$ ipython --no-banner

In [1]: import numpy as np

In [2]: np.set_printoptions(precision=4, suppress=True, linewidth=140, floatmode="fixed")

In [3]: W0 = np.array([[0, -1, 2, 0, 1, 5, 0, 1, 5, 3],
   ...:     [2, 1, 4, 2, 3, 7, 2, 3, 7, 5],
   ...:     [6, 5, 8, 6, 7, 11, 6, 7, 11, 9],
   ...:     [-2, -3, 0, -2, -1, 3, -2, -1, 3, 1],
   ...:     [-8, -9, -6, -8, -7, -3, -8, -7, -3, -5]])

In [4]: print(W0)
[[ 0 -1  2  0  1  5  0  1  5  3]
 [ 2  1  4  2  3  7  2  3  7  5]
 [ 6  5  8  6  7 11  6  7 11  9]
 [-2 -3  0 -2 -1  3 -2 -1  3  1]
 [-8 -9 -6 -8 -7 -3 -8 -7 -3 -5]]

In [5]: # column 3 repeats column 0

In [6]: B = W0 / np.linalg.norm(W0, axis=1, keepdims=True)

In [7]: cov = B @ B.T

In [8]: print(np.linalg.norm(B, axis=1))
[1.0000 1.0000 1.0000 1.0000 1.0000]

In [9]: cov
Out[9]: 
array([[ 1.0000,  0.9252,  0.8021,  0.6458, -0.3598],
       [ 0.9252,  1.0000,  0.9687,  0.3077, -0.6869],
       [ 0.8021,  0.9687,  1.0000,  0.0621, -0.8457],
       [ 0.6458,  0.3077,  0.0621,  1.0000,  0.4801],
       [-0.3598, -0.6869, -0.8457,  0.4801,  1.0000]])

In [10]: np.argwhere(np.triu(np.abs(cov) > 0.95, 1))
Out[10]: array([[1, 2]])

In [11]: (np.abs(cov) > 0.9).astype(int)
Out[11]: 
array([[1, 1, 0, 0, 0],
       [1, 1, 1, 0, 0],
       [0, 1, 1, 0, 0],
       [0, 0, 0, 1, 0],
       [0, 0, 0, 0, 1]])

In [12]: round(float(np.degrees(np.arccos(np.clip(cov[1, 2], -1, 1)))), 4)
Out[12]: 14.3619

In [13]: print((cov - 2 * np.eye(5)).round(6).argmax(axis=1))
[1 2 1 0 3]

In [14]: cov[1]
Out[14]: array([ 0.9252,  1.0000,  0.9687,  0.3077, -0.6869])

In [15]: M = np.load("test17.npy")

In [16]: M
Out[16]: 
array([[ 4,  5,  6,  7,  8,  9],
       [10, 11, 12, 13, 14, 15],
       [16, 17, 18, 19, 20, 21],
       [22, 23, 24, 25, 26, 27],
       [28, 29, 30, 31, 32, 33],
       [34, 35, 36, 37, 38, 39]])

In [17]: # rows and columns are dependent

In [18]: np.linalg.matrix_rank(M, rtol=0.1)
Out[18]: np.int64(1)

In [19]: np.linalg.cond(M) > 100
Out[19]: np.True_

In [20]: B = np.array([[-1, -1], [1, -2]])

In [21]: E = np.tile(B, (2, 2))

In [22]: print(E)
[[-1 -1 -1 -1]
 [ 1 -2  1 -2]
 [-1 -1 -1 -1]
 [ 1 -2  1 -2]]

In [23]: B = np.array([[-2, -1], [2, 0]])

In [24]: Z = np.kron(B, E)

In [25]: Z.shape
Out[25]: (8, 8)

In [26]: P = np.triu(np.array([[5, 5, 7, 7], [5, 8, 4, 5], [9, 0, 2, 3], [8, 7, 8, 3]]), 1) + np.eye(4)

In [27]: B = P @ E @ np.linalg.inv(P)

In [28]: print(P @ E - E @ P)
[[  5.0000 -26.0000  16.0000 -16.0000]
 [  1.0000 -19.0000   2.0000 -14.0000]
 [  3.0000  -1.0000  14.0000   9.0000]
 [  0.0000  -5.0000   1.0000   0.0000]]

In [29]: np.round(np.poly(B), 4) + 0
Out[29]: array([ 1.0000,  6.0000, 12.0000,  0.0000,  0.0000])

In [30]: B
Out[30]: 
array([[   4.0000,  -52.0000,  184.0000, -352.0000],
       [   2.0000,  -26.0000,   92.0000, -176.0000],
       [   2.0000,  -17.0000,   56.0000, -104.0000],
       [   1.0000,   -7.0000,   22.0000,  -40.0000]])

In [31]: print(np.round(np.linalg.det(B), 4))
0.0
